In [1]: import numpy as np

In [2]: np.set_printoptions(precision=2, suppress=True, linewidth=200)

In [3]: def rd(a):
   ...:     return np.round(a, 2) + 0
   ...: 

In [4]: J = np.load("run18.npy")

In [5]: J
Out[5]: 
array([[-1,  3,  2,  1,  1, -6,  0,  1,  3],
       [-1, -2,  1,  2,  3, -6,  1,  0,  3],
       [ 2,  3, -2,  2, -2,  6, -1,  0, -3],
       [ 2,  1,  2, -1,  1,  0,  0,  1,  0],
       [ 3, -1, -2, -2,  1, -2,  3,  2,  1],
       [-3,  2,  2, -3,  3,  0, -2, -1,  0],
       [-2,  0, -1, -1,  2,  6,  2,  0, -3],
       [ 0,  3,  2,  2,  3,  4, -2, -2, -2],
       [ 2, -3,  0, -1, -1,  6, -3, -3, -3]])

In [6]: Y = J[0, 0] * J[1:] - np.outer(J[1:, 0], J[0])

In [7]: Y
Out[7]: 
array([[  0,   5,   1,  -1,  -2,   0,  -1,   1,   0],
       [  0,  -9,  -2,  -4,   0,   6,   1,  -2,  -3],
       [  0,  -7,  -6,  -1,  -3,  12,   0,  -3,  -6],
       [  0,  -8,  -4,  -1,  -4,  20,  -3,  -5, -10],
       [  0,   7,   4,   6,   0, -18,   2,   4,   9],
       [  0,   6,   5,   3,   0, -18,  -2,   2,   9],
       [  0,  -3,  -2,  -2,  -3,  -4,   2,   2,   2],
       [  0,  -3,  -4,  -1,  -1,   6,   3,   1,  -3]])

In [8]: np.flatnonzero(~Y.round(6).any(axis=1))
Out[8]: array([], dtype=int64)

In [9]: J[:, 0] / J[0, 0]
Out[9]: array([ 1.,  1., -2., -2., -3.,  3.,  2., -0., -2.])

In [10]: ang = np.radians(150)

In [11]: r_ = np.eye(9)

In [12]: r_[4, 4] = r_[7, 7] = np.cos(ang)

In [13]: r_[4, 7], r_[7, 4] = -np.sin(ang), np.sin(ang)

In [14]: rd(r_)
Out[14]: 
array([[ 1.  ,  0.  ,  0.  ,  0.  ,  0.  ,  0.  ,  0.  ,  0.  ,  0.  ],
       [ 0.  ,  1.  ,  0.  ,  0.  ,  0.  ,  0.  ,  0.  ,  0.  ,  0.  ],
       [ 0.  ,  0.  ,  1.  ,  0.  ,  0.  ,  0.  ,  0.  ,  0.  ,  0.  ],
       [ 0.  ,  0.  ,  0.  ,  1.  ,  0.  ,  0.  ,  0.  ,  0.  ,  0.  ],
       [ 0.  ,  0.  ,  0.  ,  0.  , -0.87,  0.  ,  0.  , -0.5 ,  0.  ],
       [ 0.  ,  0.  ,  0.  ,  0.  ,  0.  ,  1.  ,  0.  ,  0.  ,  0.  ],
       [ 0.  ,  0.  ,  0.  ,  0.  ,  0.  ,  0.  ,  1.  ,  0.  ,  0.  ],
       [ 0.  ,  0.  ,  0.  ,  0.  ,  0.5 ,  0.  ,  0.  , -0.87,  0.  ],
       [ 0.  ,  0.  ,  0.  ,  0.  ,  0.  ,  0.  ,  0.  ,  0.  ,  1.  ]])

In [15]: Y = J @ r_.T

In [16]: rd(np.linalg.svd(J, compute_uv=False)), rd(np.linalg.svd(Y, compute_uv=False))
Out[16]: 
(array([16.44,  8.94,  6.66,  6.13,  4.71,  4.46,  1.87,  0.52,  0.  ]),
 array([16.44,  8.94,  6.66,  6.13,  4.71,  4.46,  1.87,  0.52,  0.  ]))

In [17]: rd(np.abs(Y - J).max(axis=0))
Out[17]: array([0.  , 0.  , 0.  , 0.  , 5.6 , 0.  , 0.  , 5.23, 0.  ])

In [18]: np.allclose(np.linalg.norm(J, axis=1), np.linalg.norm(Y, axis=1))
Out[18]: True

In [19]: rng = np.random.default_rng(787557)

In [20]: labels = rng.permutation(9)

In [21]: labels
Out[21]: array([1, 3, 6, 5, 7, 0, 4, 8, 2])

In [22]: Y = J[labels][:, labels]

In [23]: Y
Out[23]: 
array([[-2,  2,  1, -6,  0, -1,  3,  3,  1],
       [ 1, -1,  0,  0,  1,  2,  1,  0,  2],
       [ 0, -1,  2,  6,  0, -2,  2, -3, -1],
       [ 2, -3, -2,  0, -1, -3,  3,  0,  2],
       [ 3,  2, -2,  4, -2,  0,  3, -2,  2],
       [ 3,  1,  0, -6,  1, -1,  1,  3,  2],
       [-1, -2,  3, -2,  2,  3,  1,  1, -2],
       [-3, -1, -3,  6, -3,  2, -1, -3,  0],
       [ 3,  2, -1,  6,  0,  2, -2, -3, -2]])

In [24]: np.diag(Y)
Out[24]: array([-2, -1,  2,  0, -2, -1,  1, -3, -2])

In [25]: np.trace(Y)
Out[25]: np.int64(-8)

In [26]: np.allclose(Y, J)
Out[26]: False

In [27]: Y = np.array([[0, 3, 1, -3, -2, 3],
    ...:     [-3, 2, 0, -1, 1, -1],
    ...:     [3, 3, 1, 3, 1, 1],
    ...:     [-2, 3, 1, -3, 3, 2],
    ...:     [2, 3, 3, 3, -3, 1],
    ...:     [1, 0, 1, -2, 1, -1]])

In [28]: F = np.triu(Y, 1)

In [29]: F
Out[29]: 
array([[ 0,  3,  1, -3, -2,  3],
       [ 0,  0,  0, -1,  1, -1],
       [ 0,  0,  0,  3,  1,  1],
       [ 0,  0,  0,  0,  3,  2],
       [ 0,  0,  0,  0,  0,  1],
       [ 0,  0,  0,  0,  0,  0]])

In [30]: np.prod(np.diag(F)), rd(np.linalg.det(F))
Out[30]: (np.int64(0), np.float64(0.0))

In [31]: F @ F
Out[31]: 
array([[  0,   0,   0,   0,  -5, -10],
       [  0,   0,   0,   0,  -3,  -1],
       [  0,   0,   0,   0,   9,   7],
       [  0,   0,   0,   0,   0,   3],
       [  0,   0,   0,   0,   0,   0],
       [  0,   0,   0,   0,   0,   0]])

In [32]: np.linalg.inv(F)
LinAlgError: Singular matrix


In [33]: labels = rng.permutation(6)

In [34]: labels
Out[34]: array([1, 5, 3, 2, 0, 4])

In [35]: Y = F[labels][:, labels]

In [36]: np.allclose(Y, F)
Out[36]: False

In [37]: np.trace(Y)
Out[37]: np.int64(0)

In [38]: rd(np.sort(np.abs(np.linalg.eigvals(Y))))
Out[38]: array([0., 0., 0., 0., 0., 0.])

In [39]: rd(np.linalg.norm(F, 2) / np.linalg.norm(F))
Out[39]: np.float64(0.76)

In [40]: np.linalg.cond(F) > 100
Out[40]: np.True_

In [41]: gram = F.T @ F

In [42]: rd(np.linalg.svd(F, compute_uv=False) ** 2)
Out[42]: array([35.02, 16.49,  7.82,  0.67,  0.  ,  0.  ])

In [43]: np.trace(gram), (F ** 2).sum()
Out[43]: (np.int64(60), np.int64(60))

In [44]: np.allclose(gram, gram.T)
Out[44]: True

In [45]: W0 = np.load("case4.npy")

In [46]: W0
Out[46]: 
array([[ 1,  0,  2,  1,  2, -3, -1, -2,  3, -1],
       [-1,  1,  0,  2,  1,  2, -3, -1, -2,  3],
       [ 3, -1,  1,  0,  2,  1,  2, -3, -1, -2],
       [-2,  3, -1,  1,  0,  2,  1,  2, -3, -1],
       [-1, -2,  3, -1,  1,  0,  2,  1,  2, -3],
       [-3, -1, -2,  3, -1,  1,  0,  2,  1,  2],
       [ 2, -3, -1, -2,  3, -1,  1,  0,  2,  1],
       [ 1,  2, -3, -1, -2,  3, -1,  1,  0,  2],
       [ 2,  1,  2, -3, -1, -2,  3, -1,  1,  0],
       [ 0,  2,  1,  2, -3, -1, -2,  3, -1,  1]])

In [47]: np.allclose(W0 @ W0.T, W0.T @ W0)
Out[47]: True

In [48]: np.allclose(W0, W0.T)
Out[48]: False

In [49]: rd(np.sort(np.abs(np.linalg.eigvals(W0))))
Out[49]: array([ 2.  ,  2.64,  2.64,  2.74,  2.74,  6.  ,  6.  ,  6.75,  6.75, 12.  ])

In [50]: np.linalg.matrix_power(W0, 4)
Out[50]: 
array([[ 1450, -2240,  2380, -1768,  2005, -2196,  2329, -1584,  2212, -2572],
       [-2572,  1450, -2240,  2380, -1768,  2005, -2196,  2329, -1584,  2212],
       [ 2212, -2572,  1450, -2240,  2380, -1768,  2005, -2196,  2329, -1584],
       [-1584,  2212, -2572,  1450, -2240,  2380, -1768,  2005, -2196,  2329],
       [ 2329, -1584,  2212, -2572,  1450, -2240,  2380, -1768,  2005, -2196],
       [-2196,  2329, -1584,  2212, -2572,  1450, -2240,  2380, -1768,  2005],
       [ 2005, -2196,  2329, -1584,  2212, -2572,  1450, -2240,  2380, -1768],
       [-1768,  2005, -2196,  2329, -1584,  2212, -2572,  1450, -2240,  2380],
       [ 2380, -1768,  2005, -2196,  2329, -1584,  2212, -2572,  1450, -2240],
       [-2240,  2380, -1768,  2005, -2196,  2329, -1584,  2212, -2572,  1450]])

In [51]: W0 @ W0
Out[51]: 
array([[ 14,   0,  27, -16,  12, -12,  20, -18,   1, -24],
       [-24,  14,   0,  27, -16,  12, -12,  20, -18,   1],
       [  1, -24,  14,   0,  27, -16,  12, -12,  20, -18],
       [-18,   1, -24,  14,   0,  27, -16,  12, -12,  20],
       [ 20, -18,   1, -24,  14,   0,  27, -16,  12, -12],
       [-12,  20, -18,   1, -24,  14,   0,  27, -16,  12],
       [ 12, -12,  20, -18,   1, -24,  14,   0,  27, -16],
       [-16,  12, -12,  20, -18,   1, -24,  14,   0,  27],
       [ 27, -16,  12, -12,  20, -18,   1, -24,  14,   0],
       [  0,  27, -16,  12, -12,  20, -18,   1, -24,  14]])

In [52]: W0 @ (-1.0) ** np.arange(10)
Out[52]: array([ 12., -12.,  12., -12.,  12., -12.,  12., -12.,  12., -12.])

In [53]: rd(np.sort(np.abs(np.fft.fft(W0[0])))), rd(np.sort(np.linalg.svd(W0, compute_uv=False)))
Out[53]: 
(array([ 2.  ,  2.64,  2.64,  2.74,  2.74,  6.  ,  6.  ,  6.75,  6.75, 12.  ]),
 array([ 2.  ,  2.64,  2.64,  2.74,  2.74,  6.  ,  6.  ,  6.75,  6.75, 12.  ]))

In [54]: rd(np.linalg.norm(W0[8] - W0[5]))
Out[54]: np.float64(10.58)

In [55]: W0[8] @ W0[5]
Out[55]: np.int64(-22)

In [56]: rd(np.linalg.norm(W0) ** 2 / np.linalg.norm(W0, 2) ** 2)
Out[56]: np.float64(2.36)

In [57]: rd(np.linalg.norm(W0, 2))
Out[57]: np.float64(12.0)

In [58]: rd(np.linalg.norm(W0, axis=1))
Out[58]: array([5.83, 5.83, 5.83, 5.83, 5.83, 5.83, 5.83, 5.83, 5.83, 5.83])

In [59]: rd(np.linalg.norm(W0, axis=0))
Out[59]: array([5.83, 5.83, 5.83, 5.83, 5.83, 5.83, 5.83, 5.83, 5.83, 5.83])

In [60]: A = np.load("dump.npy")

In [61]: A
Out[61]: 
array([[ 0.04,  2.  ,  1.98],
       [ 0.02,  2.02,  1.98],
       [-0.02, -7.  , -6.99],
       [ 0.  ,  4.98,  5.01],
       [ 0.02,  2.01,  2.01],
       [ 0.02,  3.98,  3.99]])

In [62]: gram = A.T @ A

In [63]: np.linalg.matrix_rank(gram)
Out[63]: np.int64(3)

In [64]: rd(np.linalg.eigvalsh(gram)[::-1])
Out[64]: array([203.52,   0.  ,   0.  ])

In [65]: np.allclose(gram, gram.T)
Out[65]: True

In [66]: rd(gram)
Out[66]: 
array([[  0.  ,   0.38,   0.38],
       [  0.38, 101.76, 101.76],
       [  0.38, 101.76, 101.76]])

In [67]: rd(np.linalg.svd(A, compute_uv=False) ** 2)
Out[67]: array([203.52,   0.  ,   0.  ])

In [68]: (A @ A.T).shape
Out[68]: (6, 6)

In [69]: rd(np.diag(gram))
Out[69]: array([  0.  , 101.76, 101.76])

In [70]: Y = np.c_[A[:, :1] @ np.array([[4]]), np.array([7, -8, 6, 8, -3, 5])]

In [71]: Y
Out[71]: 
array([[ 0.16,  7.  ],
       [ 0.08, -8.  ],
       [-0.08,  6.  ],
       [ 0.  ,  8.  ],
       [ 0.08, -3.  ],
       [ 0.08,  5.  ]])

In [72]: np.linalg.matrix_rank(np.c_[A, Y])
Out[72]: np.int64(4)

In [73]: rd(np.linalg.lstsq(A, Y[:, 0])[0])
Out[73]: array([4., 0., 0.])

In [74]: Q, vecs = np.linalg.qr(A[:, :1])[0], np.linalg.qr(A[:, 1:])[0]

In [75]: s = np.linalg.svd(Q.T @ vecs, compute_uv=False)

In [76]: rd(s)
Out[76]: array([0.84])

In [77]: rd(np.linalg.norm(Q @ Q.T - vecs @ vecs.T, 2))
Out[77]: np.float64(1.0)

In [78]: rd(np.degrees(np.arccos(s.clip(0, 1))))
Out[78]: array([33.21])
